$ python -q
>>> import numpy as np
>>> np.set_printoptions(suppress=True, linewidth=140)
>>> rnd = lambda a: np.round(a, 4) + 0
>>> mat = np.loadtxt("m.csv", delimiter=",")
>>> mat
array([[  0.007 ,   4.9961,   0.1523,  -0.0012,   0.5085,  -0.314 ],
       [  0.0048,  -0.539 ,   0.0688,   0.0033,   0.1479,  -3.1103],
       [ -0.0311,  -6.6117,  -0.13  ,   0.0023,  -0.6078,  -8.0139],
       [ -0.0003,  -2.7384,  -0.1088,   0.0016,   0.4031,  -2.9003],
       [ -0.0174,   1.0797,  -0.1643,  -0.0022,   0.1584, -18.915 ],
       [  0.0234,   4.3684,  -0.0942,  -0.0054,  -0.4215,   4.9484],
       [ -0.0134,  -0.6795,  -0.1402,  -0.0007,   0.4438,  -3.6773],
       [ -0.0065,   2.9586,   0.052 ,  -0.0043,  -0.1284,  -3.5313],
       [ -0.0229,   2.4088,   0.0761,  -0.0004,  -0.5273,  15.2661],
       [ -0.0151,   2.248 ,  -0.0415,  -0.0011,   0.1145,   2.2047],
       [ -0.0056,   1.7786,  -0.0522,  -0.0018,   0.4644, -14.1878],
       [  0.0145,   2.8193,  -0.0344,   0.0004,   0.4604,  -3.4411],
       [ -0.0003,   3.0206,   0.0379,   0.0007,   0.3616,  17.434 ],
       [ -0.0166,  -3.377 ,   0.076 ,   0.    ,   0.2096,   4.4303],
       [ -0.0105,   0.6918,   0.032 ,   0.0006,  -0.2332,  -3.9447],
       [  0.0093,  -5.4912,  -0.0712,   0.0032,  -0.0755, -21.6191],
       [  0.0003,  -2.8115,  -0.06  ,  -0.0037,   0.2516, -20.9054],
       [  0.0105,  -1.651 ,   0.0005,  -0.0032,  -0.1457,  -6.0347]])
>>> cen = mat - mat.mean(axis=0)
>>> Uu, sig, VT = np.linalg.svd(cen, full_matrices=False)
>>> rnd(sig ** 2 / (sig ** 2).sum())
array([0.9332, 0.0659, 0.0009, 0.    , 0.    , 0.    ])
>>> rnd(VT[0] * np.sign(VT[0, np.abs(VT[0]).argmax()]))
array([-0.0001,  0.1575,  0.0041,  0.    , -0.0039,  0.9875])
>>> np.linalg.matrix_rank(cen)
np.int64(6)
>>> rnd(cen.mean(axis=0))
array([0., 0., 0., 0., 0., 0.])
>>> np.searchsorted(np.cumsum(sig ** 2) / (sig ** 2).sum(), 0.9) + 1
np.int64(1)
>>> rnd((sig ** 2).sum() ** 2 / (sig ** 4).sum())
np.float64(1.1426)
>>> Z = mat[[6, 13]].astype(float)
>>> for _ in range(4):
...     labels = np.linalg.norm(mat[:, None] - Z, axis=-1).argmin(axis=1)
...     Z = np.array([mat[labels == j].mean(axis=0) for j in range(2)])
... 
>>> labels
array([1, 0, 0, 0, 0, 1, 0, 0, 1, 1, 0, 0, 1, 1, 0, 0, 0, 0])
>>> rnd(Z[1] - Z[0])
array([-0.0003,  3.2103,  0.0851, -0.0009, -0.054 , 16.5183])
>>> np.bincount(labels)
array([12,  6])
>>> np.abs(Z[1] - Z[0]).argmax()
np.int64(5)
>>> cen = mat - mat.mean(axis=0)
>>> V = np.linalg.svd(cen)[2][:2]
>>> out = cen - cen @ V.T @ V
>>> np.linalg.norm(out, axis=1).round(6).argmax()
np.int64(5)
>>> rnd((cen @ V.T).std(axis=0))
array([10.6043,  2.8176])
>>> def softmax(z):
...     e = np.exp(z - z.max(axis=-1, keepdims=True))
...     return e / e.sum(axis=-1, keepdims=True)
... 
>>> rnd(softmax(mat).sum(axis=1))
array([1., 1., 1., 1., 1., 1., 1., 1., 1., 1., 1., 1., 1., 1., 1., 1., 1., 1.])
>>> rnd(softmax(mat[1]))
array([0.2065, 0.1199, 0.2201, 0.2062, 0.2382, 0.0092])
>>> att = mat @ mat.T / np.sqrt(6)
>>> rnd(softmax(att)[1] @ mat)
array([  0.0075,  -4.9548,  -0.0697,   0.0019,  -0.0136, -21.4702])
>>> x0 = np.array([-8, -5, 2, 6, 2, 4])
>>> mat @ np.eye(6)[5]
array([ -0.314 ,  -3.1103,  -8.0139,  -2.9003, -18.915 ,   4.9484,  -3.6773,  -3.5313,  15.2661,   2.2047, -14.1878,  -3.4411,  17.434 ,
         4.4303,  -3.9447, -21.6191, -20.9054,  -6.0347])
>>> A = np.array([[2.0, 3.0, 2.0, 2.0, 0.0, 0.0, 0.0],
...     [2.0, 3.0, 1.0, 2.0, 0.0, 0.0, 0.0],
...     [3.0, 2.0, 1.0, 2.0, 0.0, 0.0, 0.0],
...     [2.0, 2.0, 1.0, 3.0, 0.0, 0.0, 0.0],
...     [0.0, 0.0, 0.0, 0.0, 5.0, 3.0, -3.0],
...     [0.0, 0.0, 0.0, 0.0, 1.0, 4.0, -5.0],
...     [0.0, 0.0, 0.0, 0.0, -2.0, -1.0, -3.0]])
>>> Uu, sig, VT = np.linalg.svd(A, full_matrices=False)
>>> Uu.shape, sig.shape, VT.shape
((7, 7), (7,), (7, 7))
>>> out = np.linalg.inv(A)
>>> rnd(np.linalg.det(A) * np.linalg.det(out))
np.float64(1.0)
>>> rnd(out)
array([[-0.1429, -0.1429,  0.7143, -0.2857,  0.    ,  0.    ,  0.    ],
       [-0.1429,  0.8571, -0.2857, -0.2857,  0.    ,  0.    ,  0.    ],
       [ 1.    , -1.    ,  0.    ,  0.    ,  0.    ,  0.    ,  0.    ],
       [-0.1429, -0.1429, -0.2857,  0.7143,  0.    ,  0.    ,  0.    ],
       [ 0.    ,  0.    ,  0.    ,  0.    ,  0.2537, -0.1791,  0.0448],
       [ 0.    ,  0.    ,  0.    ,  0.    , -0.194 ,  0.3134, -0.3284],
       [ 0.    ,  0.    ,  0.    ,  0.    , -0.1045,  0.0149, -0.2537]])
>>> rnd(np.linalg.cond(A))
np.float64(13.9569)
>>> rnd(np.linalg.inv(out))
array([[ 2.,  3.,  2.,  2.,  0.,  0.,  0.],
       [ 2.,  3.,  1.,  2.,  0.,  0.,  0.],
       [ 3.,  2.,  1.,  2.,  0.,  0.,  0.],
       [ 2.,  2.,  1.,  3.,  0.,  0.,  0.],
       [ 0.,  0.,  0.,  0.,  5.,  3., -3.],
       [ 0.,  0.,  0.,  0.,  1.,  4., -5.],
       [ 0.,  0.,  0.,  0., -2., -1., -3.]])
>>> J = np.load("dump.npy")
>>> J
array([[ 0.2948, -0.1161, -0.4798,  0.5074],
       [-2.5335,  0.9041,  0.6454,  1.5685],
       [-2.6818,  0.9322, -0.05  ,  2.3539],
       [-1.0475,  0.4327, -0.0015,  0.6723]])
>>> proj = np.triu(np.array([[2, -3, 0, 1], [-2, 2, -2, 0], [1, 3, -1, 0], [3, 3, -2, 1]]), 1) + np.eye(4)
>>> out = proj @ J @ np.linalg.inv(proj)
>>> rnd(np.poly(out))
array([ 1.    , -1.8212, -1.3472, -0.4332,  0.04  ])
>>> rnd(np.trace(out)), rnd(np.trace(J))
(np.float64(1.8212), np.float64(1.8212))
>>> np.linalg.matrix_rank(out)
np.int64(4)
>>> x0 = np.array([2, 3, 3, 0])
>>> target = J @ x0
>>> coef, lr = np.zeros(4), 1 / np.linalg.norm(J, 2) ** 2
>>> for i in range(150):
...     coef -= lr * J.T @ (J @ coef - target)
...     if i % 50 == 0: print(i, round(np.linalg.norm(J @ coef - target), 4))
... 
0 1.8157
50 0.4203
100 0.331
>>> rnd(np.linalg.cond(J))
np.float64(125.0338)
>>> rnd(coef)
array([-0.1113,  0.0308,  1.5197, -1.2098])
>>> rnd(np.linalg.det(2 * J)), rnd(np.linalg.det(J))
(np.float64(0.6395), np.float64(0.04))
>>> rnd(np.linalg.eigvals(J).sum().real)
np.float64(1.8212)
>>> rnd(np.linalg.eigvals(J))
array([ 2.4426+0.j   ,  0.0737+0.j   , -0.3476+0.318j, -0.3476-0.318j])
>>> rnd(np.linalg.det(J[::-1]))
np.float64(0.04)
>>> np.kron(np.eye(2, dtype=int), J)
array([[ 0.2948, -0.1161, -0.4798,  0.5074,  0.    , -0.    , -0.    ,  0.    ],
       [-2.5335,  0.9041,  0.6454,  1.5685, -0.    ,  0.    ,  0.    ,  0.    ],
       [-2.6818,  0.9322, -0.05  ,  2.3539, -0.    ,  0.    , -0.    ,  0.    ],
       [-1.0475,  0.4327, -0.0015,  0.6723, -0.    ,  0.    , -0.    ,  0.    ],
       [ 0.    , -0.    , -0.    ,  0.    ,  0.2948, -0.1161, -0.4798,  0.5074],
       [-0.    ,  0.    ,  0.    ,  0.    , -2.5335,  0.9041,  0.6454,  1.5685],
       [-0.    ,  0.    , -0.    ,  0.    , -2.6818,  0.9322, -0.05  ,  2.3539],
       [-0.    ,  0.    , -0.    ,  0.    , -1.0475,  0.4327, -0.0015,  0.6723]])
>>> out = J / np.linalg.norm(J, axis=1, keepdims=True)
>>> gram = out @ out.T
>>> rnd(np.degrees(np.arccos(np.clip(gram[0, 2], -1, 1))))
np.float64(83.5133)
>>> rnd(np.linalg.norm(out, axis=1))
array([1., 1., 1., 1.])
>>> rnd(gram)
array([[ 1.    , -0.1499,  0.113 , -0.017 ],
       [-0.1499,  1.    ,  0.9631,  0.9781],
       [ 0.113 ,  0.9631,  1.    ,  0.9866],
       [-0.017 ,  0.9781,  0.9866,  1.    ]])
>>> np.argwhere(np.triu(np.abs(gram) > 0.95, 1))
array([[1, 2],
       [1, 3],
       [2, 3]])
>>> gram = mat.T @ mat
>>> rnd(np.trace(gram)), rnd((mat ** 2).sum())
(np.float64(2413.7845), np.float64(2413.7845))
>>> rnd(np.diag(gram))
array([   0.0037,  189.6867,    0.1432,    0.0001,    2.2666, 2221.6842])
>>> rnd(np.linalg.svd(mat, compute_uv=False) ** 2)
array([2260.6137,  151.1299,    1.9396,    0.0981,    0.0033,    0.0001])
>>> F = np.loadtxt("test10.csv", delimiter=",")
>>> F
array([[ -0.5,  -0.8, -15. ,   2. ],
       [ -0.6,   1.1,  15. ,   0. ],
       [ -1.8,   0.3,   3. ,   0.5],
       [ -1. ,  -0.5, -15. ,   1.1],
       [  1.1,  -0.4,  -9. ,  -0.8],
       [  0.5,   0.5,   7. ,  -0.1]])
>>> # column 2 dominates
>>> Q, V = np.linalg.qr(F[:, :1])[0], np.linalg.qr(F[:, 1:])[0]
>>> sig = np.linalg.svd(Q.T @ V, compute_uv=False)
>>> (sig > 0.9).sum()
np.int64(0)
>>> rnd(np.degrees(np.arccos(sig.clip(0, 1))))
array([38.8445])
>>> rnd(sig)
array([0.7789])
>>> rnd(np.linalg.norm(Q @ Q.T - V @ V.T, 2))
np.float64(1.0)
>>> out = np.c_[F[:, :2] @ np.array([[0, 2], [2, 1]]), np.array([2, 4, 9, 2, 7, 5])]
>>> rnd(out)
array([[-1.6, -1.8,  2. ],
       [ 2.2, -0.1,  4. ],
       [ 0.6, -3.3,  9. ],
       [-1. , -2.5,  2. ],
       [-0.8,  1.8,  7. ],
       [ 1. ,  1.5,  5. ]])
>>> rnd(np.linalg.norm(np.linalg.qr(F)[0].T @ out, axis=0) ** 2 / ((out ** 2).sum(axis=0) + 1e-12))
array([1.    , 1.    , 0.4718])
>>> rnd(np.linalg.lstsq(F, out[:, 0])[0])
array([0., 2., 0., 0.])
>>> rnd(np.linalg.norm(out - F @ np.linalg.lstsq(F, out)[0], axis=0))
array([0.    , 0.    , 9.7232])
>>> np.linalg.matrix_rank(np.c_[F, out])
np.int64(5)
>>> np.linalg.matrix_rank(out)
np.int64(3)
>>> Uu, sig, VT = np.linalg.svd(F, full_matrices=False)
>>> rnd(VT @ VT.T)
array([[1., 0., 0., 0.],
       [0., 1., 0., 0.],
       [0., 0., 1., 0.],
       [0., 0., 0., 1.]])
>>> Uu.shape, sig.shape, VT.shape
((6, 4), (4,), (4, 4))
>>> np.abs(Uu[:, 0]).round(6).argmax()
np.int64(0)
>>> rnd(np.cumsum(sig ** 2) / np.sum(sig ** 2))
array([0.987 , 0.9982, 0.9998, 1.    ])
>>> (sig > 1e-8).sum()
np.int64(4)
>>> np.allclose(Uu * sig @ VT, F)
True
>>> rnd(Uu.T @ Uu)
array([[1., 0., 0., 0.],
       [0., 1., 0., 0.],
       [0., 0., 1., 0.],
       [0., 0., 0., 1.]])
>>> rnd(sig)
array([28.6044,  3.053 ,  1.1495,  0.4073])
